$ python -q
>>> import numpy as np
>>> import numpy.linalg as la
>>> np.set_printoptions(precision=2, suppress=True, linewidth=140, sign=" ")
>>> tidy = lambda a: np.round(a, 2) + 0
>>> mat = np.array([[6, -1, -4, 4], [-1, 6, 0, -4], [-4, 0, -4, 0], [4, -4, 0, 2]])
>>> print(mat)
[[ 6 -1 -4  4]
 [-1  6  0 -4]
 [-4  0 -4  0]
 [ 4 -4  0  2]]
>>> M2 = mat[0, 0] * mat[1:] - np.outer(mat[1:, 0], mat[0])
>>> print(M2)
[[  0  35  -4 -20]
 [  0  -4 -40  16]
 [  0 -20  16  -4]]
>>> print(tidy(mat[:, 0] / mat[0, 0]))
[ 1.   -0.17 -0.67  0.67]
>>> hat = np.triu(np.array([[2, 8, 0, -3], [-5, -3, 7, 2], [5, -7, -9, 1], [9, 0, -7, -5]]), 1) + np.eye(4)
>>> M2 = hat @ mat @ la.inv(hat)
>>> print(tidy(la.det(M2)))
424.0
>>> print(la.matrix_rank(M2))
4
>>> M2 = np.array([[6, 9], [2, 0]])
>>> W2 = np.kron(M2, mat)
>>> print(tidy(la.norm(W2, 2)), tidy(la.norm(M2, 2) * la.norm(mat, 2)))
120.68 120.68
>>> m1 = np.load("case7.npy")
>>> print(tidy(m1))
[[-2.47 -0.52 -4.32]
 [ 4.55  1.92  0.81]
 [-4.17 -1.55 -2.27]
 [-3.85 -2.05  2.44]
 [-4.47 -2.1   0.79]
 [ 2.86  1.78 -3.7 ]
 [-4.4  -1.75 -1.61]
 [-4.06 -1.47 -2.52]
 [-4.46 -1.81 -1.34]
 [-2.87 -0.74 -4.02]
 [-0.26  0.55 -4.96]
 [ 0.58 -0.41  4.95]
 [ 2.7   0.64  4.16]
 [-1.4  -1.25  4.63]
 [-0.83  0.29 -4.92]
 [-4.56 -2.05  0.12]
 [-3.14 -0.89 -3.79]
 [ 2.95  0.78  3.96]
 [ 4.47  1.82  1.29]
 [-4.44 -2.1   0.91]
 [ 2.46  1.64 -4.03]
 [-1.02  0.21 -4.89]
 [ 1.67  0.11  4.71]
 [ 1.71  0.13  4.7 ]
 [-3.89 -1.35 -2.84]
 [ 1.69  0.12  4.7 ]
 [ 3.76  2.03 -2.6 ]
 [ 0.88 -0.27  4.91]
 [-4.5  -2.09  0.62]
 [ 3.81  1.3   2.96]
 [-3.47 -1.08 -3.44]
 [-4.43 -1.78 -1.47]
 [ 3.63  2.   -2.81]
 [-2.01 -0.28 -4.57]
 [-4.52 -2.08  0.52]
 [ 4.52  1.88  1.02]
 [ 0.7   0.97 -4.86]]
>>> rng = np.random.default_rng(4865)
>>> M2 = m1 + rng.integers(-2, 3, (37, 2)) @ rng.integers(-2, 3, (2, 3))
>>> print(tidy(M2))
[[-3.47  2.48 -4.32]
 [ 3.55  4.92  0.81]
 [-3.17 -0.55 -6.27]
 [-3.85  1.95 -1.56]
 [-6.47 -2.1   6.79]
 [ 3.86  4.78 -9.7 ]
 [-4.4  -3.75  0.39]
 [-5.06 -4.47  3.48]
 [-2.46 -3.81 -5.34]
 [-2.87 -2.74 -2.02]
 [ 1.74 -1.45 -8.96]
 [-1.42 -2.41 12.95]
 [ 0.7   0.64 10.16]
 [-1.4   2.75  0.63]
 [-2.83  4.29 -2.92]
 [-2.56 -8.05  0.12]
 [-3.14  1.11 -5.79]
 [ 4.95 -3.22  1.96]
 [ 4.47  5.82 -2.71]
 [-3.44 -5.1   0.91]
 [ 0.46  5.64 -2.03]
 [-3.02  0.21  1.11]
 [-0.33  6.11  4.71]
 [ 0.71 -2.87 10.7 ]
 [-3.89 -5.35  1.16]
 [ 2.69 -2.88  4.7 ]
 [ 2.76  3.03 -0.6 ]
 [ 2.88 -6.27  4.91]
 [-3.5   0.91 -5.38]
 [ 2.81  6.3   0.96]
 [-2.47 -0.08 -7.44]
 [-6.43  0.22  2.53]
 [ 5.63  0.   -6.81]
 [-0.01 -6.28 -4.57]
 [-3.52 -1.08 -3.48]
 [ 6.52 -0.12 -2.98]
 [ 0.7   0.97 -4.86]]
>>> print(tidy(np.abs(M2 - m1).sum(axis=1)))
[  4.   4.   6.   8.   8.  10.   4.  10.   8.   4.   8.  12.   8.   8.   8.   8.   4.   8.   8.   4.   8.   8.   8.  10.   8.   4.   4.
   8.  10.   8.   6.   8.   8.   8.   6.   8.   0.]
>>> print(tidy(M2 - m1))
[[-1.  3.  0.]
 [-1.  3.  0.]
 [ 1.  1. -4.]
 [ 0.  4. -4.]
 [-2.  0.  6.]
 [ 1.  3. -6.]
 [ 0. -2.  2.]
 [-1. -3.  6.]
 [ 2. -2. -4.]
 [ 0. -2.  2.]
 [ 2. -2. -4.]
 [-2. -2.  8.]
 [-2.  0.  6.]
 [ 0.  4. -4.]
 [-2.  4.  2.]
 [ 2. -6.  0.]
 [ 0.  2. -2.]
 [ 2. -4. -2.]
 [ 0.  4. -4.]
 [ 1. -3.  0.]
 [-2.  4.  2.]
 [-2.  0.  6.]
 [-2.  6.  0.]
 [-1. -3.  6.]
 [ 0. -4.  4.]
 [ 1. -3.  0.]
 [-1.  1.  2.]
 [ 2. -6.  0.]
 [ 1.  3. -6.]
 [-1.  5. -2.]
 [ 1.  1. -4.]
 [-2.  2.  4.]
 [ 2. -2. -4.]
 [ 2. -6.  0.]
 [ 1.  1. -4.]
 [ 2. -2. -4.]
 [ 0.  0.  0.]]
>>> print(la.matrix_rank(M2 - m1, tol=1e-8))
2
>>> Ac = M2 - M2.mean(axis=0)
>>> Uu, s, Vt = la.svd(Ac, full_matrices=False)
>>> print((np.sign(Uu[:, 0]) == np.sign(Uu[0, 0])).astype(int))
[ 1  1  1  1  0  1  0  0  1  1  1  0  0  0  1  0  1  0  1  0  1  0  0  0  0  0  1  0  1  1  1  0  1  1  1  1  1]
>>> print(tidy(Vt[0] * np.sign(Vt[0, np.abs(Vt[0]).argmax()])))
[-0.15 -0.29  0.94]
>>> print(tidy((s ** 2).sum() ** 2 / (s ** 4).sum()))
2.46
>>> print(tidy(s))
[ 33.07  23.88  18.49]
>>> print(tidy(s ** 2 / (s ** 2).sum()))
[ 0.55  0.28  0.17]
>>> Ac = m1 - m1.mean(axis=0)
>>> Uu, s, Vt = la.svd(Ac, full_matrices=False)
>>> print(la.matrix_rank(Ac))
2
>>> print(np.searchsorted(np.cumsum(s ** 2) / (s ** 2).sum(), 0.9) + 1)
2
>>> print(np.abs(Vt[0]).argmax())
0
>>> print(tidy(Ac.mean(axis=0)))
[ 0.  0.  0.]
>>> print(np.abs(Uu[:, 0]).argmax())
29
>>> Ac = m1 - m1.mean(axis=0)
>>> V = la.svd(Ac)[2][:2]
>>> M2 = Ac - Ac @ V.T @ V
>>> print(tidy(np.cov(Ac @ V.T, rowvar=False)))
[[ 15.18   0.  ]
 [  0.     9.71]]
>>> print(tidy(np.diag(V.T @ V)))
[ 0.84  0.18  0.98]
>>> Uu, s, Vt = la.svd(m1)
>>> V = Vt[:(s > 1e-8).sum()]
>>> vec = m1[15] + 2 * m1[21] + rng.integers(2) * np.eye(3)[2]
>>> print(tidy(vec))
[-6.6  -1.64 -8.66]
>>> print(tidy(np.diag(V.T @ V)))
[ 0.84  0.18  0.98]
>>> print(tidy(la.norm(vec - V.T @ V @ vec)))
0.12
>>> print(np.allclose(V.T @ V @ vec, vec))
False
>>> print(la.matrix_rank(np.vstack([m1, vec])))
3
>>> K = np.loadtxt("arr.csv", delimiter=",")
>>> print(K)
[[ 0.  0. -3.  0.]
 [ 1.  0.  0.  0.]
 [ 0.  1.  0.  0.]
 [ 0.  0.  0.  1.]]
>>> Uu, s, Vt = la.svd(K, full_matrices=False)
>>> print(Vt @ Vt.T)
[[ 1.  0.  0.  0.]
 [ 0.  1.  0.  0.]
 [ 0.  0.  1.  0.]
 [ 0.  0.  0.  1.]]
>>> print(Uu.shape, s.shape, Vt.shape)
(4, 4) (4,) (4, 4)
>>> print(np.allclose(Uu * s @ Vt, K))
True
>>> print(tidy(np.sqrt((s ** 2).sum())), tidy(la.norm(K)))
3.46 3.46
>>> print(np.abs(Vt[0]))
[ 0.  0.  1.  0.]
>>> E = np.load("data.npy")
>>> print(E)
[[ 0.3  0.4 -1.1  0.4  0.  -0.3]
 [ 0.8 -0.7  1.1 -0.3 -0.9 -0.1]
 [-0.7  0.8  1.  -0.5 -0.2  0.9]
 [ 1.2  1.1 -0.7  0.5 -0.5 -1.8]]
>>> M2 = E + rng.integers(-2, 3, (4, 3)) @ rng.integers(-2, 3, (3, 6))
>>> print(tidy(M2))
[[ 2.3  2.4 -3.1 -0.6 -1.  -1.3]
 [-0.2  0.3 -0.9 -4.3  3.1  1.9]
 [ 3.3  2.8 -1.   1.5 -6.2 -3.1]
 [-4.8 -4.9  3.3  2.5  1.5  0.2]]
>>> print(tidy(M2 - E))
[[ 2.  2. -2. -1. -1. -1.]
 [-1.  1. -2. -4.  4.  2.]
 [ 4.  2. -2.  2. -6. -4.]
 [-6. -6.  4.  2.  2.  2.]]
>>> print(la.matrix_rank(M2 - E, tol=1e-8))
3
>>> Uu, s, Vt = la.svd(E, full_matrices=False)
>>> print((s > 1e-8).sum())
4
>>> print(tidy(Vt @ Vt.T))
[[ 1.  0.  0.  0.]
 [ 0.  1.  0.  0.]
 [ 0.  0.  1.  0.]
 [ 0.  0.  0.  1.]]
>>> print(np.abs(Uu[:, 0]).round(6).argmax())
3
>>> print(tidy(np.abs(Vt[0])))
[ 0.43  0.26  0.5   0.26  0.07  0.65]
>>> print(Uu.shape, s.shape, Vt.shape)
(4, 4) (4,) (4, 6)
>>> print(tidy(np.sqrt((s ** 2).sum())), tidy(la.norm(E)))
3.88 3.88
>>> feats = np.load("dump.npy")
>>> print(feats)
[[ 1  0  1  0  3]
 [ 0  0  2  0  1]
 [ 1  2  2  0  3]
 [ 1  0  7  0  6]]
>>> print([round(float(x), 2) for x in la.svd(feats, compute_uv=False)[:3]])
[10.59, 2.38, 1.44]
>>> print(la.matrix_rank(feats, rtol=0.1))
3
>>> print(np.argsort(-la.norm(feats, axis=0).round(6), kind="stable")[:3])
[ 2  4  1]
>>> print(la.cond(feats) > 100)
True
>>> Uu, s, Vt = la.svd(feats)
>>> V = Vt[:(s > 1e-8).sum()]
>>> vec = feats[1] + 5 * feats[3] + rng.integers(2) * np.eye(5)[3]
>>> print(vec)
[  5.   0.  37.   0.  31.]
>>> print(la.matrix_rank(np.vstack([feats, vec])))
3
>>> print(np.allclose(V.T @ V @ vec, vec))
True
>>> X = np.load("out3.npy")
>>> print(X)
[[ 0.7 28.   0.9 -1. ]
 [-0.1 -2.   0.6  0.6]
 [ 0.3 18.   1.  -2.1]]
>>> M2 = np.array([[9, -9, 6], [6, -7, -2], [-3, 7, 5], [-1, 7, 2]])
>>> print(tidy(np.einsum("ik,kj->ij", X, M2)))
[[ 172.6 -203.   -49.3]
 [ -15.3   23.3    7.6]
 [ 109.8 -136.4  -33.4]]
>>> print(tidy(np.einsum("ij->j", X)))
[ 0.9 44.   2.5 -2.5]
>>> print(la.matrix_rank(X, rtol=0.1))
1
>>> print(la.cond(X) > 100)
False
>>> print(X.reshape(2, -1))
[[ 0.7 28.   0.9 -1.  -0.1 -2. ]
 [ 0.6  0.6  0.3 18.   1.  -2.1]]
>>> print(X.ravel(order="F"))
[ 0.7 -0.1  0.3 28.  -2.  18.   0.9  0.6  1.  -1.   0.6 -2.1]
>>> print(X.reshape(-1, 2))
[[ 0.7 28. ]
 [ 0.9 -1. ]
 [-0.1 -2. ]
 [ 0.6  0.6]
 [ 0.3 18. ]
 [ 1.  -2.1]]
>>> T = X.reshape(3, 2, -1)
>>> print(T[:, 0])
[[ 0.7 28. ]
 [-0.1 -2. ]
 [ 0.3 18. ]]
>>> print(np.einsum("ihd,ihd->ih", T, T))
[[ 784.49    1.81]
 [   4.01    0.72]
 [ 324.09    5.41]]
>>> print(T.transpose(1, 0, 2))
[[[ 0.7 28. ]
  [-0.1 -2. ]
  [ 0.3 18. ]]

 [[ 0.9 -1. ]
  [ 0.6  0.6]
  [ 1.  -2.1]]]
>>> ang = np.radians(45)
>>> R = np.eye(4)
>>> R[1, 1] = R[3, 3] = np.cos(ang)
>>> R[1, 3], R[3, 1] = -np.sin(ang), np.sin(ang)
>>> print(tidy(R))
[[ 1.    0.    0.    0.  ]
 [ 0.    0.71  0.   -0.71]
 [ 0.    0.    1.    0.  ]
 [ 0.    0.71  0.    0.71]]
>>> M2 = X @ R.T
>>> print(tidy(la.svd(X, compute_uv=False)), tidy(la.svd(M2, compute_uv=False)))
[ 33.44   1.32   0.76] [ 33.44   1.32   0.76]
>>> print(tidy(M2))
[[ 0.7  20.51  0.9  19.09]
 [-0.1  -1.84  0.6  -0.99]
 [ 0.3  14.21  1.   11.24]]
>>> print(np.allclose(la.norm(X, axis=1), la.norm(M2, axis=1)))
True
